In [1]: import numpy as np

In [2]: np.set_printoptions(precision=4, suppress=True, linewidth=140, floatmode="fixed")

In [3]: J = np.loadtxt("case17.csv", delimiter=",")

In [4]: J
Out[4]: 
array([[  0.2000,  -0.4000,  -0.3000,   1.9000,   0.6000,   0.6000,  -0.5000,  -0.8000,   0.9000,  -0.2000,  -2.3000,  14.0000,   1.5000,
         -1.4000,  -1.6000],
       [  0.7000,  -0.6000,   0.6000,   2.2000,   1.0000,  -0.9000,   0.9000,  -1.1000,   1.1000,  -0.1000,  -0.3000, -17.0000,  -1.2000,
         -0.6000,   1.2000],
       [  0.6000,  -0.3000,   0.4000,  -0.1000,  -1.5000,  -0.1000,   1.9000,  -0.3000,  -1.1000,  -0.6000,  -1.8000,   7.0000,  -0.8000,
         -0.6000,   1.4000],
       [ -0.6000,   0.7000,  -0.5000,  -0.5000,   0.2000,   0.9000,  -0.2000,  -0.8000,  -1.0000,  -0.9000,   0.6000,  12.0000,   1.2000,
          0.8000,  -2.5000],
       [ -0.7000,   0.8000,  -0.1000,   0.4000,  -0.2000,  -0.5000,   2.1000,  -0.3000,   1.1000,  -0.1000,  -0.3000, -15.0000,  -0.6000,
         -0.7000,   0.0000],
       [ -1.3000,   1.0000,   0.3000,   0.3000,   1.0000,  -1.0000,   0.5000,   0.3000,   1.2000,  -0.1000,  -0.9000,   6.0000,  -1.0000,
          0.3000,   1.5000],
       [  2.2000,   0.9000,  -0.6000,  -0.8000,   1.4000,  -0.2000,   0.2000,   0.1000,   1.4000,  -2.3000,  -1.1000,  -2.0000,  -3.0000,
          0.3000,   0.1000],
       [  1.0000,   1.8000,   0.2000,  -1.4000,  -0.2000,   1.4000,   1.1000,   0.6000,   1.2000,   0.2000,  -0.6000, -14.0000,  -0.6000,
          1.1000,  -1.8000],
       [  0.0000,   1.5000,   1.0000,   0.2000,   0.4000,   2.1000,   0.9000,   1.8000,  -0.6000,  -1.5000,  -0.8000,   2.0000,  -0.8000,
          2.4000,  -0.1000],
       [  0.0000,  -0.7000,   2.5000,   0.1000,  -1.7000,   0.2000,   1.2000,   1.0000,   0.5000,   2.2000,   0.0000, -13.0000,   0.5000,
          1.4000,  -1.1000],
       [ -0.4000,   0.2000,  -0.1000,   0.4000,   0.4000,   0.4000,   0.3000,  -1.2000,   1.5000,   1.5000,  -2.4000,  -1.0000,   0.8000,
          0.3000,  -0.7000],
       [ -1.1000,  -0.2000,   3.0000,   0.5000,   0.2000,   1.9000,   0.7000,   1.0000,  -0.6000,   0.1000,  -2.0000,  12.0000,   0.2000,
         -0.2000,   1.3000],
       [  0.5000,   0.2000,  -0.7000,   2.1000,  -1.0000,  -0.2000,   0.3000,   0.2000,  -0.9000,  -1.3000,   2.1000, -13.0000,   0.6000,
         -0.3000,   1.2000],
       [ -0.7000,  -0.7000,  -1.3000,   0.6000,   0.6000,   0.6000,  -1.2000,   2.7000,  -0.2000,   1.5000,   0.7000,   1.0000,   0.2000,
         -0.1000,   0.3000]])

In [5]: # column 11 is much longer than the rest

In [6]: def softmax(z):
   ...:     e = np.exp(z - z.max(axis=-1, keepdims=True))
   ...:     return e / e.sum(axis=-1, keepdims=True)
   ...: 

In [7]: softmax(J[10])
Out[7]: array([0.0299, 0.0545, 0.0404, 0.0665, 0.0665, 0.0665, 0.0602, 0.0134, 0.1999, 0.1999, 0.0040, 0.0164, 0.0993, 0.0602, 0.0222])

In [8]: softmax(J).sum(axis=1)
Out[8]: array([1.0000, 1.0000, 1.0000, 1.0000, 1.0000, 1.0000, 1.0000, 1.0000, 1.0000, 1.0000, 1.0000, 1.0000, 1.0000, 1.0000])

In [9]: np.round(softmax(10 * J[10]), 4) + 0
Out[9]: array([0.0000, 0.0000, 0.0000, 0.0000, 0.0000, 0.0000, 0.0000, 0.0000, 0.4998, 0.4998, 0.0000, 0.0000, 0.0005, 0.0000, 0.0000])

In [10]: att = J @ J.T / np.sqrt(15)

In [11]: softmax(att).round(6).argmax(axis=1)
Out[11]: array([ 0,  1,  0,  0,  1,  0,  1,  1, 11,  1,  1,  0,  1, 13])
